In [1]: import numpy as np

In [2]: np.set_printoptions(precision=1, suppress=True, linewidth=120)

In [3]: E = np.load("a.npy")

In [4]: E
Out[4]: 
array([[1., 3., 0., 0., 0., 0., 0.],
       [3., 0., 3., 0., 0., 0., 0.],
       [0., 3., 0., 3., 0., 0., 0.],
       [0., 0., 3., 0., 3., 0., 0.],
       [0., 0., 0., 3., 2., 3., 0.],
       [0., 0., 0., 0., 3., 4., 3.],
       [0., 0., 0., 0., 0., 3., 1.]])

In [5]: # symmetric

In [6]: rng = np.random.default_rng(75)

In [7]: z = rng.permutation(7)

In [8]: z
Out[8]: array([2, 1, 3, 6, 0, 4, 5])

In [9]: M2 = E[z][:, z]

In [10]: M2
Out[10]: 
array([[0., 3., 3., 0., 0., 0., 0.],
       [3., 0., 0., 0., 3., 0., 0.],
       [3., 0., 0., 0., 0., 3., 0.],
       [0., 0., 0., 1., 0., 0., 3.],
       [0., 3., 0., 0., 1., 0., 0.],
       [0., 0., 3., 0., 0., 2., 3.],
       [0., 0., 0., 3., 0., 3., 4.]])

In [11]: np.sort(np.abs(np.linalg.eigvals(M2)))
Out[11]: array([1. , 1.1, 2.8, 3.3, 5.1, 5.1, 7.6])

In [12]: np.trace(M2)
Out[12]: np.float64(8.0)

In [13]: A = np.load("data.npy")

In [14]: A
Out[14]: 
array([[ 0, -5, -7,  8,  5],
       [-8, -5, -2, -2, -1],
       [-8, -5, -2, -2, -1],
       [ 8,  8, -5, -7,  7],
       [ 7, -4, -3,  2, -3],
       [ 4,  3,  9, -7,  7]])

In [15]: # rows 1 and 2 are equal

In [16]: def softmax(z):
    ...:     e = np.exp(z - z.max(axis=-1, keepdims=True))
    ...:     return e / e.sum(axis=-1, keepdims=True)
    ...: 

In [17]: np.round(softmax(A[1]), 1) + 0
Out[17]: array([0. , 0. , 0.2, 0.2, 0.6])

In [18]: S = A @ A.T / np.sqrt(5)

In [19]: softmax(S).round(6).argmax(axis=1)
Out[19]: array([0, 1, 1, 3, 4, 5])

In [20]: np.round(softmax(S + np.triu(np.full(S.shape, -np.inf), 1)), 1) + 0
Out[20]: 
array([[1. , 0. , 0. , 0. , 0. , 0. ],
       [0. , 1. , 0. , 0. , 0. , 0. ],
       [0. , 0.5, 0.5, 0. , 0. , 0. ],
       [0. , 0. , 0. , 1. , 0. , 0. ],
       [0. , 0. , 0. , 0. , 1. , 0. ],
       [0. , 0. , 0. , 0. , 0. , 1. ]])

In [21]: Q, vecs = np.linalg.qr(A[:, :4])[0], np.linalg.qr(A[:, 4:])[0]

In [22]: sv = np.linalg.svd(Q.T @ vecs, compute_uv=False)

In [23]: np.degrees(np.arccos(sv.clip(0, 1)))
Out[23]: array([55.4])

In [24]: (sv > 0.9).sum()
Out[24]: np.int64(0)

In [25]: z = rng.permutation(5)

In [26]: M2 = A[:, z] * rng.choice([-1, 1], 5)

In [27]: M2
Out[27]: 
array([[-5, -5,  0,  8, -7],
       [ 1, -5, -8, -2, -2],
       [ 1, -5, -8, -2, -2],
       [-7,  8,  8, -7, -5],
       [ 3, -4,  7,  2, -3],
       [-7,  3,  4, -7,  9]])

In [28]: Uu, _, Vh = np.linalg.svd(A.T @ M2)

In [29]: np.round(Uu @ Vh, 1) + 0
Out[29]: 
array([[ 0.,  0.,  1.,  0.,  0.],
       [ 0.,  1.,  0.,  0.,  0.],
       [ 0.,  0.,  0.,  0.,  1.],
       [ 0.,  0.,  0.,  1.,  0.],
       [-1.,  0.,  0.,  0.,  0.]])

In [30]: z
Out[30]: array([4, 1, 0, 3, 2])

In [31]: np.round(np.linalg.lstsq(A, M2)[0], 1) + 0
Out[31]: 
array([[ 0.,  0.,  1.,  0.,  0.],
       [ 0.,  1.,  0.,  0.,  0.],
       [ 0.,  0.,  0.,  0.,  1.],
       [ 0.,  0.,  0.,  1.,  0.],
       [-1.,  0.,  0.,  0.,  0.]])

In [32]: hat = A @ np.linalg.solve(A.T @ A, A.T)

In [33]: np.trace(hat)
Out[33]: np.float64(5.0)

In [34]: hat @ A[:, 3]
Out[34]: array([ 8., -2., -2., -7.,  2., -7.])

In [35]: np.diag(hat)
Out[35]: array([1. , 0.5, 0.5, 1. , 1. , 1. ])

In [36]: X = np.load("case8.npy")

In [37]: X.round(1) + 0
Out[37]: 
array([[ -4.2, -13.1, -13.5,   0. ,   2.6,  -4.7],
       [  3.6,  12.6,  14. ,  -0.6,  -2. ,   5.4],
       [ -7.7,  -5.1,   7.7,  -8.5,   8.8,  10.3],
       [  7.1,   3.6,  -9.1,   8.4,  -8.4, -10.6],
       [  5.2,  -0.6, -12.2,   7.5,  -6.8, -11. ],
       [ -3.7, -12.7, -13.9,   0.5,   2.1,  -5.2],
       [ -7.1, -14.4,  -9.5,  -3.5,   6.1,  -0.1],
       [  7.9,   5.7,  -7.2,   8.5,  -9. , -10.1],
       [ -6.8, -14.4, -10.1,  -3.2,   5.8,  -0.7],
       [ -6.8, -14.4, -10.2,  -3.1,   5.7,  -0.8],
       [ -5.7,  -0.4,  11.6,  -7.8,   7.3,  11. ],
       [ -3.3,   4. ,  14. ,  -6.4,   5.1,  10.5]])

In [38]: # rank 2

In [39]: Xc = X - X.mean(axis=0)

In [40]: vecs = np.linalg.svd(Xc)[2][:2]

In [41]: M2 = Xc - Xc @ vecs.T @ vecs

In [42]: np.diag(vecs.T @ vecs)
Out[42]: array([0.2, 0.5, 0.6, 0.2, 0.2, 0.3])

In [43]: np.round(M2.std(axis=0), 1) + 0
Out[43]: array([0., 0., 0., 0., 0., 0.])

In [44]: data = np.loadtxt("test5.csv", delimiter=",")

In [45]: data
Out[45]: 
array([[-1. ,  3.1, -0.3,  0.7, -2.6,  1.4],
       [-0.5,  0.9,  1.3, -1. , -0.8,  0.5],
       [ 0.1,  0.2,  0.4,  1. , -0.2, -1.8]])

In [46]: W1 = np.array([[3, 3, -3],
    ...:     [-3, -4, 5],
    ...:     [-4, -2, 3],
    ...:     [4, -2, 0],
    ...:     [-4, 0, 1],
    ...:     [0, -4, -3]])

In [47]: coef = np.array([1, -3, -1])

In [48]: hid = np.maximum(data @ W1 + coef, 0)

In [49]: hid
Out[49]: 
array([[3.1, 0. , 9.8],
       [0. , 0. , 6.6],
       [3.9, 0.9, 6.1]])

In [50]: (hid > 0).astype(int)
Out[50]: 
array([[1, 0, 1],
       [0, 0, 1],
       [1, 1, 1]])

In [51]: W2 = np.array([[4, 0, 3], [5, 1, 2], [2, 0, 2]])

In [52]: hid @ W2
Out[52]: 
array([[32. ,  0. , 28.9],
       [13.2,  0. , 13.2],
       [32.3,  0.9, 25.7]])

In [53]: (hid @ W2).round(6).argmax(axis=1)
Out[53]: array([0, 0, 0])

In [54]: W1 @ W2
Out[54]: 
array([[ 21,   3,   9],
       [-22,  -4,  -7],
       [-20,  -2, -10],
       [  6,  -2,   8],
       [-14,   0, -10],
       [-26,  -4, -14]])

In [55]: M2 = data / np.sqrt((data ** 2).mean(axis=1, keepdims=True))

In [56]: np.linalg.norm(M2, axis=1)
Out[56]: array([2.4, 2.4, 2.4])

In [57]: np.linalg.matrix_rank(data - data.mean(axis=1, keepdims=True))
Out[57]: np.int64(3)

In [58]: data - data.mean(axis=1, keepdims=True)
Out[58]: 
array([[-1.2,  2.9, -0.5,  0.5, -2.8,  1.2],
       [-0.6,  0.8,  1.2, -1.1, -0.9,  0.4],
       [ 0.1,  0.2,  0.5,  1.1, -0.2, -1.8]])

In [59]: M2[1]
Out[59]: array([-0.6,  1. ,  1.5, -1.1, -0.9,  0.6])

In [60]: W0 = np.load("m.npy")

In [61]: W0
Out[61]: 
array([[177, 120, 104, 137, 152, 135,  94],
       [120, 104,  80, 110, 116,  98,  48],
       [104,  80,  90,  79,  96, 109,  54],
       [137, 110,  79, 122, 127, 100,  59],
       [152, 116,  96, 127, 138, 121,  72],
       [135,  98, 109, 100, 121, 134,  73],
       [ 94,  48,  54,  59,  72,  73,  62]])

In [62]: # symmetric, so the eigenvalues are real

In [63]: ev, vecs = np.linalg.eigh(W0)

In [64]: np.abs(vecs[:, -1])
Out[64]: array([0.5, 0.4, 0.3, 0.4, 0.4, 0.4, 0.2])

In [65]: (ev > 1e-8).sum(), (ev < -1e-8).sum()
Out[65]: (np.int64(3), np.int64(0))

In [66]: np.round(np.linalg.svd(W0, compute_uv=False), 1) + 0
Out[66]: array([740.4,  51.2,  35.4,   0. ,   0. ,   0. ,   0. ])

In [67]: vecs @ np.diag(ev) @ vecs.T
Out[67]: 
array([[177., 120., 104., 137., 152., 135.,  94.],
       [120., 104.,  80., 110., 116.,  98.,  48.],
       [104.,  80.,  90.,  79.,  96., 109.,  54.],
       [137., 110.,  79., 122., 127., 100.,  59.],
       [152., 116.,  96., 127., 138., 121.,  72.],
       [135.,  98., 109., 100., 121., 134.,  73.],
       [ 94.,  48.,  54.,  59.,  72.,  73.,  62.]])

In [68]: np.linalg.eigvalsh(W0 + 5 * np.eye(7))
Out[68]: array([  5. ,   5. ,   5. ,   5. ,  40.4,  56.2, 745.4])

In [69]: np.unique(ev.round(6) + 0, return_counts=True)[1]
Out[69]: array([4, 1, 1, 1])

In [70]: ev.round(1) + 0
Out[70]: array([  0. ,   0. ,   0. ,   0. ,  35.4,  51.2, 740.4])
